In [1]: import numpy as np

In [2]: np.set_printoptions(suppress=True, linewidth=100)

In [3]: data = np.array([[-0.4, 0.15, 0.6, -0.4, 0.1, -0.15, 0.45],
   ...:     [0.0, 0.0, 0.0, 0.0, 0.0, 0.0, 0.0],
   ...:     [0.88, -0.33, -1.32, 0.88, -0.22, 0.33, -0.99],
   ...:     [-1.36, 0.51, 2.04, -1.36, 0.34, -0.51, 1.53],
   ...:     [-0.64, 0.24, 0.96, -0.64, 0.16, -0.24, 0.72],
   ...:     [-0.8, 0.3, 1.2, -0.8, 0.2, -0.3, 0.9],
   ...:     [0.16, -0.06, -0.24, 0.16, -0.04, 0.06, -0.18],
   ...:     [-1.2, 0.45, 1.8, -1.2, 0.3, -0.45, 1.35]])

In [4]: print(data)
[[-0.4   0.15  0.6  -0.4   0.1  -0.15  0.45]
 [ 0.    0.    0.    0.    0.    0.    0.  ]
 [ 0.88 -0.33 -1.32  0.88 -0.22  0.33 -0.99]
 [-1.36  0.51  2.04 -1.36  0.34 -0.51  1.53]
 [-0.64  0.24  0.96 -0.64  0.16 -0.24  0.72]
 [-0.8   0.3   1.2  -0.8   0.2  -0.3   0.9 ]
 [ 0.16 -0.06 -0.24  0.16 -0.04  0.06 -0.18]
 [-1.2   0.45  1.8  -1.2   0.3  -0.45  1.35]]

In [5]: print(np.linalg.cond(data) > 100)
True

In [6]: print(np.linalg.matrix_rank(data, rtol=0.1))
1

In [7]: print(np.argsort(-np.linalg.norm(data, axis=0).round(6), kind="stable")[:3])
[2 6 0]

In [8]: Y = np.array([[0, 3, 8, 1, 4],
   ...:     [-6, -3, 3, 0, 4],
   ...:     [7, -5, -3, -1, 8],
   ...:     [5, -7, -8, -7, 1],
   ...:     [6, 9, 1, 3, 9]])

In [9]: m1 = np.triu(Y)

In [10]: print(m1)
[[ 0  3  8  1  4]
 [ 0 -3  3  0  4]
 [ 0  0 -3 -1  8]
 [ 0  0  0 -7  1]
 [ 0  0  0  0  9]]

In [11]: # null space of dimension 1

In [12]: hat = np.triu(np.array([[4, -2, 2, 3, 3],
    ...:     [4, -3, 0, -2, -3],
    ...:     [0, -2, -1, -5, -2],
    ...:     [2, -1, 0, 0, 5],
    ...:     [5, -2, 2, 2, 4]]), 1) + np.eye(5)

In [13]: Y = hat @ m1 @ np.linalg.inv(hat)

In [14]: print(Y)
[[   0.    9.   -4.  -24.  181.]
 [   0.   -3.    3.   23. -143.]
 [   0.    0.   -3.   19. -116.]
 [   0.    0.    0.   -7.   81.]
 [   0.    0.    0.    0.    9.]]

In [15]: print(round(np.linalg.det(Y), 2))
0.0

In [16]: feats = np.load("run8.npy")

In [17]: print(feats)
[[-1.9 -2.   1.  -2.   0.   2.  -1.   2.   0.   0.   1. ]
 [ 2.   1.1  1.  -1.  -1.   1.  -2.   2.  -2.  -2.   1. ]
 [-2.   2.  -0.9  1.  -1.   1.  -2.   0.  -1.  -1.  -2. ]
 [ 2.   1.  -1.  -1.9  1.   0.   1.  -2.   1.  -1.   1. ]
 [-2.   1.  -2.  -1.  -0.9 -2.  -2.  -2.  -1.   2.  -1. ]
 [-2.   0.   2.   2.  -2.  -1.9  2.  -1.  -1.   2.  -1. ]
 [-2.  -2.  -2.   0.  -2.   2.  -1.9 -1.  -1.  -1.   2. ]
 [-1.   2.   0.   0.   2.  -2.   2.   0.1  1.   2.  -1. ]
 [ 2.   1.  -1.   1.   2.   2.   0.  -1.  -1.9  2.   0. ]
 [ 1.   0.  -2.  -1.   2.  -2.   1.   1.  -2.   0.1 -1. ]
 [-2.  -2.   1.  -2.   0.   2.  -1.   2.   0.   0.   1.1]]

In [18]: x = np.array([-2, 0, -1, 1, -2, 1, -3, -3, 2, 1, 1])

In [19]: print(np.round(feats @ np.ones(11), 2))
[ -0.9   0.1  -5.9   1.1 -10.9  -0.9  -8.9   5.1   6.1  -2.9  -0.9]

In [20]: print(np.round(feats * x, 2))
[[ 3.8 -0.  -1.  -2.  -0.   2.   3.  -6.   0.   0.   1. ]
 [-4.   0.  -1.  -1.   2.   1.   6.  -6.  -4.  -2.   1. ]
 [ 4.   0.   0.9  1.   2.   1.   6.  -0.  -2.  -1.  -2. ]
 [-4.   0.   1.  -1.9 -2.   0.  -3.   6.   2.  -1.   1. ]
 [ 4.   0.   2.  -1.   1.8 -2.   6.   6.  -2.   2.  -1. ]
 [ 4.   0.  -2.   2.   4.  -1.9 -6.   3.  -2.   2.  -1. ]
 [ 4.  -0.   2.   0.   4.   2.   5.7  3.  -2.  -1.   2. ]
 [ 2.   0.  -0.   0.  -4.  -2.  -6.  -0.3  2.   2.  -1. ]
 [-4.   0.   1.   1.  -4.   2.  -0.   3.  -3.8  2.   0. ]
 [-2.   0.   2.  -1.  -4.  -2.  -3.  -3.  -4.   0.1 -1. ]
 [ 4.  -0.  -1.  -2.  -0.   2.   3.  -6.   0.   0.   1.1]]

In [21]: u, v = feats[0], feats[4]

In [22]: print(u @ v)
-5.2

In [23]: print(u @ u)
22.61

In [24]: pr = (u @ v) / (u @ u) * u

In [25]: print(round(np.linalg.norm(u + v) ** 2 + np.linalg.norm(u - v) ** 2, 2))
102.84

In [26]: print(pr.round(2))
[ 0.44  0.46 -0.23  0.46 -0.   -0.46  0.23 -0.46 -0.   -0.   -0.23]

In [27]: print(np.round((v - pr) @ u, 2))
0.0

In [28]: print(np.round(v - pr, 2))
[-2.44  0.54 -1.77 -1.46 -0.9  -1.54 -2.23 -1.54 -1.    2.   -0.77]

In [29]: print(np.linalg.matrix_rank(np.outer(u, v)))
1

In [30]: print(np.outer(u, v))
[[ 3.8  -1.9   3.8   1.9   1.71  3.8   3.8   3.8   1.9  -3.8   1.9 ]
 [ 4.   -2.    4.    2.    1.8   4.    4.    4.    2.   -4.    2.  ]
 [-2.    1.   -2.   -1.   -0.9  -2.   -2.   -2.   -1.    2.   -1.  ]
 [ 4.   -2.    4.    2.    1.8   4.    4.    4.    2.   -4.    2.  ]
 [-0.    0.   -0.   -0.   -0.   -0.   -0.   -0.   -0.    0.   -0.  ]
 [-4.    2.   -4.   -2.   -1.8  -4.   -4.   -4.   -2.    4.   -2.  ]
 [ 2.   -1.    2.    1.    0.9   2.    2.    2.    1.   -2.    1.  ]
 [-4.    2.   -4.   -2.   -1.8  -4.   -4.   -4.   -2.    4.   -2.  ]
 [-0.    0.   -0.   -0.   -0.   -0.   -0.   -0.   -0.    0.   -0.  ]
 [-0.    0.   -0.   -0.   -0.   -0.   -0.   -0.   -0.    0.   -0.  ]
 [-2.    1.   -2.   -1.   -0.9  -2.   -2.   -2.   -1.    2.   -1.  ]]

In [31]: q, evecs = np.linalg.qr(feats[:, :9])[0], np.linalg.qr(feats[:, 9:])[0]

In [32]: s = np.linalg.svd(q.T @ evecs, compute_uv=False)

In [33]: print(s.round(2))
[1.   0.84]

In [34]: print(np.round(np.degrees(np.arccos(s.clip(0, 1))), 2))
[ 0.81 32.37]

In [35]: print(np.round(np.linalg.norm(q @ q.T - evecs @ evecs.T, 2), 2))
1.0

In [36]: E = np.load("m.npy")

In [37]: print(E)
[[ 4.  2.  1.  3.]
 [ 4.  3.  1.  2.]
 [ 3.  5.  5. -3.]
 [ 0.  0.  0.  9.]]

In [38]: print(round(float(np.linalg.det(2 * E)), 2), round(np.linalg.det(E), 2))
2448.0 153.0

In [39]: print(round(float(np.linalg.eigvals(E).sum().real), 2))
21.0

In [40]: mat = np.loadtxt("sample8.csv", delimiter=",")

In [41]: print(mat)
[[ -1.51 -12.92   0.59  -4.26  29.02  48.33  -0.24   1.89]
 [ -0.03 -14.09   2.36  -7.44  26.83  48.22  -0.89   1.24]
 [  0.65 -14.05   3.53  -4.57  27.71  51.02   1.86   2.17]
 [  1.42 -13.78   3.6   -5.37  27.85  51.6    0.71   1.42]
 [  4.89  10.58  13.62 -22.05 -13.69  -3.22  15.84  -6.57]
 [ -0.45 -13.06   2.19  -4.58  28.03  51.01  -0.18   2.11]
 [ -1.9  -13.46   2.97  -7.17  27.86  50.01  -0.5    1.66]
 [  0.64 -13.35   2.48  -6.56  28.8   50.84   1.46   3.57]
 [  3.17  13.84  12.12 -22.8  -15.55  -1.78  16.24  -6.87]
 [  4.47  13.37  12.32 -21.   -13.79  -3.49  17.91  -5.87]
 [  4.72  13.12  11.94 -23.1  -14.49  -4.88  16.38  -6.39]
 [  0.41 -13.01   3.37  -4.01  27.75  51.68   0.74   2.91]
 [  2.08 -12.9    2.71  -4.91  29.23  52.48   0.64   2.87]
 [  3.53  13.32  14.79 -21.06 -11.69  -5.79  14.96  -3.83]
 [ -0.17 -15.3    2.14  -6.6   28.09  49.17   0.64   2.86]
 [  0.57 -12.89   2.35  -6.46  27.12  48.91  -0.47   0.73]
 [  0.75 -13.38   2.53  -4.63  27.91  49.83  -0.5    1.89]
 [  5.23  10.45  13.71 -22.23 -12.95  -4.82  14.11  -5.53]
 [  3.97  12.62  13.74 -19.98 -13.61  -3.84  14.3   -6.06]
 [  6.11  10.76  13.43 -22.89 -14.36  -4.69  14.53  -5.09]
 [  0.93 -13.86   0.41  -5.68  27.22  49.32   0.76   2.5 ]
 [  0.18 -14.28   2.93  -7.42  27.1   49.03   0.27   3.58]
 [  4.54  12.54  12.05 -20.58 -14.3   -4.94  14.71  -5.76]
 [  3.09  10.8   14.85 -21.37 -14.73  -4.02  17.63  -4.49]
 [  2.02 -12.85   2.25  -5.47  27.42  49.67  -0.58   1.62]]

In [42]: cen = mat - mat.mean(axis=0)

In [43]: evecs = np.linalg.svd(cen)[2][:2]

In [44]: Y = cen - cen @ evecs.T @ evecs

In [45]: print(np.round(np.diag(evecs.T @ evecs), 2))
[0.01 0.33 0.02 0.12 0.35 0.76 0.4  0.02]
